>>> import numpy as np
>>> import numpy.linalg as la
>>> np.set_printoptions(precision=3, suppress=True, linewidth=140, floatmode="fixed")
>>> u = np.array([0, 1, 2, 0, 2]) + 0.5
>>> K = np.eye(5) - 2 * np.outer(u, u) / (u @ u)
>>> K
array([[ 0.967, -0.098, -0.164, -0.033, -0.164],
       [-0.098,  0.705, -0.492, -0.098, -0.492],
       [-0.164, -0.492,  0.180, -0.164, -0.820],
       [-0.033, -0.098, -0.164,  0.967, -0.164],
       [-0.164, -0.492, -0.820, -0.164,  0.180]])
>>> round(la.norm(K), 3)
np.float64(2.236)
>>> K - K[0]
array([[ 0.000,  0.000,  0.000,  0.000,  0.000],
       [-1.066,  0.803, -0.328, -0.066, -0.328],
       [-1.131, -0.393,  0.344, -0.131, -0.656],
       [-1.000,  0.000,  0.000,  1.000,  0.000],
       [-1.131, -0.393, -0.656, -0.131,  0.344]])
>>> K[:, 5]
Traceback (most recent call last):
  File "<python-input-8>", line 1, in <module>
    K[:, 5]
    ~^^^^^^
IndexError: index 5 is out of bounds for axis 1 with size 5
>>> la.rank(K)
Traceback (most recent call last):
  File "<python-input-9>", line 1, in <module>
    la.rank(K)
    ^^^^^^^
AttributeError: module 'numpy.linalg' has no attribute 'rank'
>>> K.mean(axis=0)
array([ 0.102, -0.095, -0.292,  0.102, -0.292])
>>> np.unravel_index(np.abs(K).argmax(), K.shape)
(np.int64(0), np.int64(0))
>>> np.diff(K, axis=0)
array([[-1.066,  0.803, -0.328, -0.066, -0.328],
       [-0.066, -1.197,  0.672, -0.066, -0.328],
       [ 0.131,  0.393, -0.344,  1.131,  0.656],
       [-0.131, -0.393, -0.656, -1.131,  0.344]])
>>> w, V = la.eigh(K)
>>> la.eigvalsh(K @ K)
array([1.000, 1.000, 1.000, 1.000, 1.000])
>>> np.round(V.T @ K @ V, 3) + 0
array([[-1.000,  0.000,  0.000,  0.000,  0.000],
       [ 0.000,  1.000,  0.000,  0.000,  0.000],
       [ 0.000,  0.000,  1.000,  0.000,  0.000],
       [ 0.000,  0.000,  0.000,  1.000,  0.000],
       [ 0.000,  0.000,  0.000,  0.000,  1.000]])
>>> np.unique(w.round(6) + 0, return_counts=True)[1]
array([1, 4])
>>> la.eigvalsh(K + 5 * np.eye(5))
array([4.000, 6.000, 6.000, 6.000, 6.000])
>>> np.round(V.T @ V, 3) + 0
array([[1.000, 0.000, 0.000, 0.000, 0.000],
       [0.000, 1.000, 0.000, 0.000, 0.000],
       [0.000, 0.000, 1.000, 0.000, 0.000],
       [0.000, 0.000, 0.000, 1.000, 0.000],
       [0.000, 0.000, 0.000, 0.000, 1.000]])
>>> (w > 1e-8).sum(), (w < -1e-8).sum()
(np.int64(4), np.int64(1))
>>> w1 = np.array([[5, 5, 2, 3, -2],
...     [2, 1, 5, 5, 1],
...     [4, 2, 0, 1, 1],
...     [-4, 2, 3, 4, -4],
...     [-3, -3, -4, 5, -3]])
>>> coef = np.array([3, 1, 0, 4, 5])
>>> act = np.maximum(K @ w1 + coef, 0)
>>> (act > 0).mean(axis=0)
array([0.600, 0.800, 0.600, 0.800, 1.000])
>>> W2 = np.array([[2, -2], [3, 2], [-3, 2], [3, 3], [-3, -2]])
>>> (act @ W2).round(6).argmax(axis=1)
array([0, 1, 0, 1, 1])
